$ python -q
>>> import numpy as np
>>> from numpy import linalg as LA
>>> np.set_printoptions(suppress=True, linewidth=140)
>>> def rd(a):
...     return np.round(a, 2) + 0
... 
>>> rng = np.random.default_rng(58216)
>>> X = rng.normal(size=(23, 3)) + 3 * np.array([2, 1, 0])
>>> print(rd(X))
[[ 8.24  3.34 -1.36]
 [ 6.55  2.7  -0.04]
 [ 5.9   2.98 -0.54]
 [ 4.59  2.32 -1.56]
 [ 5.5   1.79  1.97]
 [ 6.88  2.36 -1.06]
 [ 6.51  3.83 -1.93]
 [ 7.25  2.48 -1.59]
 [ 5.42  4.12 -1.44]
 [ 5.56  3.02  1.55]
 [ 5.18  0.96  0.2 ]
 [ 6.16  2.96  0.23]
 [ 6.45  4.89  0.61]
 [ 5.28  2.39 -1.15]
 [ 6.39  4.56  1.31]
 [ 8.15  3.27  1.04]
 [ 6.88  1.8   0.16]
 [ 6.99  3.8  -0.86]
 [ 5.61  1.35  0.9 ]
 [ 6.14  0.4  -0.64]
 [ 5.49  3.88 -0.3 ]
 [ 4.98  4.99 -0.07]
 [ 7.05  4.63 -0.3 ]]
>>> print(rd(LA.svd(X, compute_uv=False)))
[33.53  5.32  5.09]
>>> print(rd(X.mean(axis=0)))
[ 6.22  2.99 -0.21]
>>> print(rd(np.abs(X).max()))
8.24
>>> Uu, sig, vt = LA.svd(X, full_matrices=False)
>>> print(np.abs(Uu[:, 0]).round(6).argmax())
0
>>> print(rd(vt @ vt.T))
[[1. 0. 0.]
 [0. 1. 0.]
 [0. 0. 1.]]
>>> x0 = np.array([-3, 1, 2])
>>> y = X @ x0
>>> print(rd(LA.lstsq(X, y)[0]))
[-3.  1.  2.]
>>> print(rd(LA.pinv(X) @ X))
[[1. 0. 0.]
 [0. 1. 0.]
 [0. 0. 1.]]
>>> y = y + 0.1 * rng.normal(size=23)
>>> print(rd(y))
[-24.21 -17.01 -15.71 -14.54 -10.67 -20.44 -19.58 -22.31 -15.1  -10.56 -14.09 -15.09 -13.18 -15.82 -12.01 -19.03 -18.44 -18.79 -13.64
 -19.14 -13.11  -9.98 -17.09]
>>> c, *_ = LA.lstsq(X, y)
>>> print(rd(c))
[-2.99  0.99  2.01]
>>> print(c.round())
[-3.  1.  2.]
>>> print([round(float(LA.norm(LA.solve(X.T @ X + lam * np.eye(3), X.T @ y))), 2) for lam in (0, 1, 10, 100)])
[3.74, 3.65, 3.14, 2.22]
>>> print(rd(LA.norm(y - X @ c)))
0.32
>>> W0 = np.array([[4, -6, -6, 2], [-6, 9, 9, -3], [-6, 9, 9, -3], [2, -3, -3, 1]])
>>> Uu, sig, vt = LA.svd(W0)
>>> print(rd(sig))
[23.  0.  0.  0.]
>>> print(np.argmax(sig[:-1] / (sig[1:] + 1e-6)) + 1)
1
>>> M2 = Uu[:, :1] @ np.diag(sig[:1]) @ vt[:1]
>>> print(rd(LA.norm(W0 - M2) / LA.norm(W0)))
0.0
>>> print(LA.matrix_rank(W0, rtol=0.05))
1
>>> E = np.array([[1, -1, 0], [-1, 1, 2], [-1, 1, -1]])
>>> f = np.array([0, 3, 0])
>>> print(np.array([np.convolve(row, f, "same") for row in E]))
[[ 3 -3  0]
 [-3  3  6]
 [-3  3 -3]]
>>> print(np.polyval(f, E[0]))
[ 3 -3  0]
>>> print(np.convolve(E[0], f))
[ 0  3 -3  0  0]
>>> print(LA.matrix_rank(E, rtol=0.1))
2
>>> print([round(float(x), 2) for x in LA.svd(E, compute_uv=False)[:3]])
[2.65, 2.0, 0.0]
>>> m1 = np.load("sample15.npy")
>>> print(rd(m1))
[[ 0.89 -0.32 -0.32]
 [-0.32  0.05 -0.95]
 [-0.32 -0.95  0.05]]
>>> vals, V = LA.eig(m1)
>>> print(rd(m1 @ V[:, 0] - vals[0] * V[:, 0]))
[0. 0. 0.]
>>> print(rd(np.prod(vals)))
-1.0
>>> print(rd(np.sort(LA.eigvals(m1.T))))
[-1.  1.  1.]
>>> x0 = np.array([0, 0, 1])
>>> print(rd(LA.inv(m1)))
[[ 0.89 -0.32 -0.32]
 [-0.32  0.05 -0.95]
 [-0.32 -0.95  0.05]]
>>> print(rd(m1.T @ (m1 @ x0)))
[0. 0. 1.]
>>> print(3 - LA.matrix_rank(m1 - np.eye(3), tol=1e-8))
2
>>> print([p for p in range(1, 25) if np.allclose(LA.matrix_power(m1, p), np.eye(3))])
[2, 4, 6, 8, 10, 12, 14, 16, 18, 20, 22, 24]
>>> x0 = np.array([3, 2, 2])
>>> y = m1 @ x0
>>> print(rd(y))
[ 1.42 -2.74 -2.74]
>>> print(rd(LA.solve(m1, m1[:, 2])))
[0. 0. 1.]
>>> print(rd(LA.solve(m1, y)))
[3. 2. 2.]
>>> print(rd(LA.solve(m1, -3 * y)))
[-9. -6. -6.]
>>> print(rd(LA.solve(m1.T, m1[0])))
[1. 0. 0.]
>>> A = np.loadtxt("test15.csv", delimiter=",")
>>> print(A)
[[ 1.  0.  0.  1.]
 [ 0.  2. -2.  0.]
 [ 0. -1.  2.  0.]
 [ 0.  0.  0. -2.]]
>>> P = np.triu(np.array([[3, 2, 1, 3], [2, 1, 3, 0], [0, 2, 0, 0], [0, 3, 2, 1]]), 1) + np.eye(4)
>>> M2 = P @ A @ LA.inv(P)
>>> print(M2)
[[ 1.  1. -6. -8.]
 [ 0. -1.  7.  0.]
 [ 0. -1.  5.  0.]
 [ 0.  0.  0. -2.]]
>>> x0 = np.array([2, 1, 3, 0])
>>> a = np.maximum(A @ x0, 0)
>>> print(np.maximum(A @ (3 * x0), 0))
[ 6.  0. 15.  0.]
>>> print(A.T @ a)
[ 2. -5. 10.  2.]
>>> print(rd(np.tanh(A @ x0)))
[ 0.96 -1.    1.    0.  ]
